$ python3 -q
>>> import numpy as np
>>> np.set_printoptions(precision=2, suppress=True, linewidth=140)
>>> def rnd(a):
...     return np.round(a, 2) + 0
... 
>>> B = np.array([[1, 2], [-2, 4]])
>>> C = np.array([[8, -1, 4], [-2, 3, 0], [7, -4, -6]])
>>> mat = np.block([[B, np.array([[1, 2, 0], [1, 0, 2]])], [np.zeros((3, 2)), C]])
>>> mat
array([[ 1.,  2.,  1.,  2.,  0.],
       [-2.,  4.,  1.,  0.,  2.],
       [ 0.,  0.,  8., -1.,  4.],
       [ 0.,  0., -2.,  3.,  0.],
       [ 0.,  0.,  7., -4., -6.]])
>>> O = mat.astype(float).copy()
>>> for j in range(5):
...     O[:, j] -= O[:, :j] @ (O[:, :j].T @ O[:, j])
...     O[:, j] /= np.linalg.norm(O[:, j])
... 
>>> rnd(O.T @ O)
array([[1., 0., 0., 0., 0.],
       [0., 1., 0., 0., 0.],
       [0., 0., 1., 0., 0.],
       [0., 0., 0., 1., 0.],
       [0., 0., 0., 0., 1.]])
>>> rnd(O)
array([[ 0.45,  0.89,  0.  ,  0.  ,  0.  ],
       [-0.89,  0.45,  0.  ,  0.  ,  0.  ],
       [ 0.  ,  0.  ,  0.74,  0.57,  0.36],
       [ 0.  ,  0.  , -0.18,  0.69, -0.7 ],
       [ 0.  ,  0.  ,  0.65, -0.45, -0.62]])
>>> arr = np.load("test15.npy")
>>> rnd(arr)
array([[0.23, 0.05, 0.23, 0.23, 0.26],
       [0.05, 0.01, 0.05, 0.05, 0.06],
       [0.23, 0.05, 0.23, 0.23, 0.26],
       [0.23, 0.05, 0.23, 0.23, 0.26],
       [0.26, 0.06, 0.26, 0.26, 0.3 ]])
>>> rnd(np.poly(arr))
array([ 1., -1.,  0.,  0.,  0.,  0.])
>>> rnd(np.linalg.det(arr.T))
np.float64(0.0)
>>> ev, evecs = np.linalg.eigh(arr)
>>> rnd(evecs.T @ evecs)
array([[1., 0., 0., 0., 0.],
       [0., 1., 0., 0., 0.],
       [0., 0., 1., 0., 0.],
       [0., 0., 0., 1., 0.],
       [0., 0., 0., 0., 1.]])
>>> np.unique(ev.round(6) + 0, return_counts=True)[1]
array([4, 1])
>>> np.abs(evecs[:, -1]).round(6).argmax()
np.int64(4)
>>> rnd(np.abs(evecs[:, -1]))
array([0.48, 0.11, 0.48, 0.48, 0.55])
>>> ev.sum(), rnd(np.trace(arr))
(np.float64(1.0), np.float64(1.0))
>>> B = np.array([[1, 3], [2, 3]])
>>> C = np.kron(B, arr)
>>> np.linalg.matrix_rank(C)
np.int64(2)
>>> C.shape
(10, 10)
>>> np.linalg.matrix_rank(arr, rtol=0.1)
np.int64(1)
>>> E = np.load("w.npy")
>>> rnd(E)
array([[ 0.28,  0.14, -0.43, -0.72,  0.43],
       [ 0.14,  0.97,  0.09,  0.14, -0.09],
       [-0.43,  0.09,  0.74, -0.43,  0.26],
       [-0.72,  0.14, -0.43,  0.28,  0.43],
       [ 0.43, -0.09,  0.26,  0.43,  0.74]])
>>> rnd(np.linalg.norm(mat))
np.float64(15.17)
>>> np.linalg.rank(mat)
Traceback (most recent call last):
  File "<python-input-29>", line 1, in <module>
    np.linalg.rank(mat)
    ^^^^^^^^^^^^^^
AttributeError: module 'numpy.linalg' has no attribute 'rank'
>>> mat.shape
(5, 5)
>>> np.zeros(5, 5)
Traceback (most recent call last):
  File "<python-input-31>", line 1, in <module>
    np.zeros(5, 5)
    ~~~~~~~~^^^^^^
TypeError: Cannot interpret '5' as a data type
>>> np.count_nonzero(mat)
np.int64(16)
>>> np.abs(mat).max()
np.float64(8.0)
>>> mat[:, 5]
Traceback (most recent call last):
  File "<python-input-34>", line 1, in <module>
    mat[:, 5]
    ~~~^^^^^^
IndexError: index 5 is out of bounds for axis 1 with size 5
>>> np.diff(mat, axis=0)
array([[ -3.,   2.,   0.,  -2.,   2.],
       [  2.,  -4.,   7.,  -1.,   2.],
       [  0.,   0., -10.,   4.,  -4.],
       [  0.,   0.,   9.,  -7.,  -6.]])
>>> mat[5]
Traceback (most recent call last):
  File "<python-input-36>", line 1, in <module>
    mat[5]
    ~~~^^^
IndexError: index 5 is out of bounds for axis 0 with size 5
>>> np.unravel_index(np.abs(mat).argmax(), mat.shape)
(np.int64(2), np.int64(2))
>>> B = np.array([[1, 0], [2, 2]])
>>> C = np.kron(B, E)
>>> np.linalg.matrix_rank(C)
np.int64(10)
>>> rnd(C)
array([[ 0.28,  0.14, -0.43, -0.72,  0.43,  0.  ,  0.  ,  0.  ,  0.  ,  0.  ],
       [ 0.14,  0.97,  0.09,  0.14, -0.09,  0.  ,  0.  ,  0.  ,  0.  ,  0.  ],
       [-0.43,  0.09,  0.74, -0.43,  0.26,  0.  ,  0.  ,  0.  ,  0.  ,  0.  ],
       [-0.72,  0.14, -0.43,  0.28,  0.43,  0.  ,  0.  ,  0.  ,  0.  ,  0.  ],
       [ 0.43, -0.09,  0.26,  0.43,  0.74,  0.  ,  0.  ,  0.  ,  0.  ,  0.  ],
       [ 0.55,  0.29, -0.87, -1.45,  0.87,  0.55,  0.29, -0.87, -1.45,  0.87],
       [ 0.29,  1.94,  0.17,  0.29, -0.17,  0.29,  1.94,  0.17,  0.29, -0.17],
       [-0.87,  0.17,  1.48, -0.87,  0.52, -0.87,  0.17,  1.48, -0.87,  0.52],
       [-1.45,  0.29, -0.87,  0.55,  0.87, -1.45,  0.29, -0.87,  0.55,  0.87],
       [ 0.87, -0.17,  0.52,  0.87,  1.48,  0.87, -0.17,  0.52,  0.87,  1.48]])
>>> rnd(np.linalg.norm(C, 2)), rnd(np.linalg.norm(B, 2) * np.linalg.norm(E, 2))
(np.float64(2.92), np.float64(2.92))
>>> M = np.load("case6.npy")
>>> M
array([[0, 1, 0, 0, 0],
       [0, 0, 1, 0, 0],
       [0, 0, 0, 1, 0],
       [1, 0, 0, 0, 0],
       [0, 0, 0, 0, 1]])
>>> x0 = np.array([4, -2, -6, 2, 6])
>>> target = M @ x0
>>> b, lr = np.zeros(5), 1 / np.linalg.norm(M, 2) ** 2
>>> for i in range(6):
...     b -= lr * M.T @ (M @ b - target)
...     if i % 2 == 0: print(i, round(np.linalg.norm(M @ b - target), 2))
... 
0 0.0
2 0.0
4 0.0
>>> b
array([ 4., -2., -6.,  2.,  6.])
>>> O, Rm = np.linalg.qr(M)
>>> np.allclose(Rm.T @ Rm, M.T @ M)
True
>>> O.shape, Rm.shape
((5, 5), (5, 5))
>>> rng = np.random.default_rng(723881)
>>> lab = rng.permutation(5)
>>> lab
array([0, 2, 1, 4, 3])
>>> B = M[lab][:, lab]
>>> np.allclose(B, M)
False
>>> M @ M
array([[0, 0, 1, 0, 0],
       [0, 0, 0, 1, 0],
       [1, 0, 0, 0, 0],
       [0, 1, 0, 0, 0],
       [0, 0, 0, 0, 1]])
>>> np.flatnonzero(np.linalg.matrix_power((M != 0) + (M.T != 0) + np.eye(5), 5)[0])
array([0, 1, 2, 3])
>>> (np.linalg.matrix_power((M != 0) + (M.T != 0) + np.eye(5), 5) > 0).astype(int)
array([[1, 1, 1, 1, 0],
       [1, 1, 1, 1, 0],
       [1, 1, 1, 1, 0],
       [1, 1, 1, 1, 0],
       [0, 0, 0, 0, 1]])
>>> rnd(np.linalg.det(M))
np.float64(-1.0)
>>> (M != 0).astype(int)
array([[0, 1, 0, 0, 0],
       [0, 0, 1, 0, 0],
       [0, 0, 0, 1, 0],
       [1, 0, 0, 0, 0],
       [0, 0, 0, 0, 1]])
>>> P = np.triu(np.array([[0, 2, 1, -1, 0],
...     [2, -2, 1, -1, 2],
...     [-2, 2, -1, 0, 2],
...     [1, -1, 2, 1, -1],
...     [-1, 0, 1, -1, -1]]), 1) + np.eye(5)
>>> B = P @ M @ np.linalg.inv(P)
>>> B
array([[-1.,  3.,  0.,  3., -3.],
       [-1.,  2.,  0.,  2.,  0.],
       [ 0.,  0.,  0.,  1.,  3.],
       [ 1., -2.,  1., -1.,  0.],
       [ 0.,  0.,  0.,  0.,  1.]])
>>> rnd(np.poly(B))
array([ 1., -1.,  0.,  0., -1.,  1.])
>>> rnd(np.linalg.det(B))
np.float64(-1.0)
>>> np.linalg.matrix_rank(B)
np.int64(5)
>>> A = np.array([[-2, -2, 3, 3, 2],
...     [0, 0, -3, 0, 1],
...     [-1, 2, -2, 2, -1],
...     [0, -2, 0, -1, -1],
...     [-2, 3, 1, -3, -3]])
>>> A
array([[-2, -2,  3,  3,  2],
       [ 0,  0, -3,  0,  1],
       [-1,  2, -2,  2, -1],
       [ 0, -2,  0, -1, -1],
       [-2,  3,  1, -3, -3]])
>>> x0 = np.array([0, 7, 5, 3, 4])
>>> target = A @ x0
>>> b, lr = np.zeros(5), 1 / np.linalg.norm(A, 2) ** 2
>>> for i in range(12):
...     b -= lr * A.T @ (A @ b - target)
...     if i % 2 == 0: print(i, round(np.linalg.norm(A @ b - target), 2))
... 
0 20.67
2 13.02
4 10.03
6 8.31
8 7.03
10 5.98
>>> rnd(np.linalg.cond(A))
np.float64(4.51)
>>> w1 = np.array([[3, -5, -9], [-6, 3, 0], [-9, -5, 0], [1, 4, -2], [-3, 7, -9]])
>>> b = np.array([1, 2, 0])
>>> act = np.maximum(arr @ w1 + b, 0)
>>> np.linalg.matrix_rank(act)
np.int64(2)
>>> C = np.array([[1, 1, 0], [0, 0, 1], [2, 0, 1]])
>>> w1 @ C
array([[-15,   3, -14],
       [ -6,  -6,   3],
       [ -9,  -9,  -5],
       [ -3,   1,   2],
       [-21,  -3,  -2]])
>>> (act @ C).round(6).argmax(axis=1)
array([2, 2, 2, 2, 2])
>>> x0 = np.array([2, 5, 0, -1, -9])
>>> target = A @ x0
>>> target
array([-35,  -9,  15,   0,  41])
>>> rnd(np.linalg.solve(A, A[:, 1]))
array([0., 1., 0., 0., 0.])
>>> rnd(np.linalg.solve(A, target + A[:, 3]))
array([ 2.,  5.,  0.,  0., -9.])
>>> rnd(np.linalg.solve(A, target))
array([ 2.,  5.,  0., -1., -9.])
>>> O = A.astype(float).copy()
>>> for j in range(5):
...     O[:, j] -= O[:, :j] @ (O[:, :j].T @ O[:, j])
...     O[:, j] /= np.linalg.norm(O[:, j])
... 
>>> rnd(O.T @ A)
array([[ 3.  , -1.33, -2.  , -0.67,  1.  ],
       [ 0.  ,  4.38, -2.2 , -2.26, -2.66],
       [ 0.  ,  0.  ,  3.76, -1.15, -0.5 ],
       [ 0.  ,  0.  ,  0.  ,  4.02,  2.01],
       [ 0.  ,  0.  ,  0.  ,  0.  ,  1.9 ]])
>>> rnd(O.T @ O)
array([[1., 0., 0., 0., 0.],
       [0., 1., 0., 0., 0.],
       [0., 0., 1., 0., 0.],
       [0., 0., 0., 1., 0.],
       [0., 0., 0., 0., 1.]])
